In [1]: import numpy as np

In [2]: np.set_printoptions(precision=2, suppress=True, linewidth=200, legacy="1.25")

In [3]: M2 = np.array([[1, 5, 1, -5, -9, 8],
   ...:     [1, 5, -9, 3, 5, 4],
   ...:     [5, -1, -2, -8, -7, -9],
   ...:     [9, 2, 8, 5, -1, 6]])

In [4]: J = M2.T @ M2

In [5]: print(J)
[[108  23  54   3 -48  21]
 [ 23  55 -22   8 -15  81]
 [ 54 -22 150  24 -48  38]
 [  3   8  24 123 111  74]
 [-48 -15 -48 111 156   5]
 [ 21  81  38  74   5 197]]

In [6]: # rows and columns are dependent

In [7]: np.linalg.norm(J, axis=2)
AxisError: axis 2 is out of bounds for array of dimension 2


In [8]: print(np.round(np.linalg.norm(J[4], 1), 2), round(np.linalg.norm(J[4], np.inf), 2))
383.0 156.0

In [9]: print(round(float(np.linalg.norm(J, 1)), 2), round(float(np.linalg.norm(J, np.inf)), 2))
416.0 416.0

In [10]: print(np.linalg.norm(J, axis=1).argmax())
5

In [11]: print(np.linalg.norm(J, axis=1))
[133.65 104.35 173.85 183.23 203.75 229.69]

In [12]: left, sv, Vt = np.linalg.svd(J)

In [13]: V = Vt[:(sv > 1e-8).sum()]

In [14]: rng = np.random.default_rng(91115)

In [15]: x0 = J[1] + 5 * J[0] + rng.integers(2) * np.eye(6)[0]

In [16]: print(x0)
[ 563.  170.  248.   23. -255.  186.]

In [17]: print(np.linalg.matrix_rank(np.vstack([J, x0])))
4

In [18]: print(np.diag(V.T @ V))
[0.93 0.32 0.85 0.48 0.61 0.81]

In [19]: print(round(float(np.linalg.norm(x0 - V.T @ V @ x0)), 2))
0.0

In [20]: cent = np.array([[-3, 0, 2], [3, -1, 3]])

In [21]: F = rng.normal(size=(20, 2)) @ cent + np.array([0, 1, -1])

In [22]: print(F)
[[ 6.03  0.13 -0.69]
 [ 2.16  0.23  1.42]
 [ 3.13 -0.27  3.25]
 [-3.73  0.88  2.06]
 [-0.91  1.52 -3.  ]
 [-4.9   1.59 -0.7 ]
 [-0.42  1.31 -2.27]
 [-0.42  1.19 -1.65]
 [-0.91  0.98 -0.28]
 [-5.56  1.74 -1.  ]
 [-2.77  2.03 -4.28]
 [-2.75  2.   -4.15]
 [ 2.74  1.73 -6.49]
 [-3.69  1.03  1.31]
 [-0.63  1.7  -4.06]
 [-4.02  2.14 -4.03]
 [ 2.89  0.16  1.26]
 [ 0.52  0.07  3.3 ]
 [-0.05 -0.28  5.43]
 [ 1.62  0.81 -1.14]]

In [23]: hat = F @ np.linalg.solve(F.T @ F, F.T)

In [24]: print(np.diag(hat))
[0.3  0.11 0.2  0.17 0.08 0.16 0.06 0.05 0.05 0.19 0.13 0.13 0.33 0.14 0.11 0.16 0.13 0.14 0.27 0.08]

In [25]: print(round(float(np.trace(hat)), 2))
3.0

In [26]: print(np.allclose(hat @ hat, hat))
True

In [27]: print(np.round(np.linalg.eigvalsh(hat), 2) + 0)
[0. 0. 0. 0. 0. 0. 0. 0. 0. 0. 0. 0. 0. 0. 0. 0. 0. 1. 1. 1.]

In [28]: print(round(float(np.linalg.norm(J, 2) / np.linalg.norm(J)), 2))
0.69

In [29]: print(np.argsort(-np.linalg.norm(J, axis=0).round(6), kind="stable")[:3])
[5 4 3]

In [30]: print(np.linalg.cond(J) > 100)
True

In [31]: print([round(float(x), 2) for x in np.linalg.svd(J, compute_uv=False)[:3]])
[296.24, 265.0, 151.95]

In [32]: ev, V = np.linalg.eigh(J)

In [33]: print(ev.round(2) + 0)
[  0.     0.    75.81 151.95 265.   296.24]

In [34]: print(np.abs(V[:, -1]).round(6).argmax())
5

In [35]: print(np.round(np.linalg.svd(J, compute_uv=False), 2) + 0)
[296.24 265.   151.95  75.81   0.     0.  ]
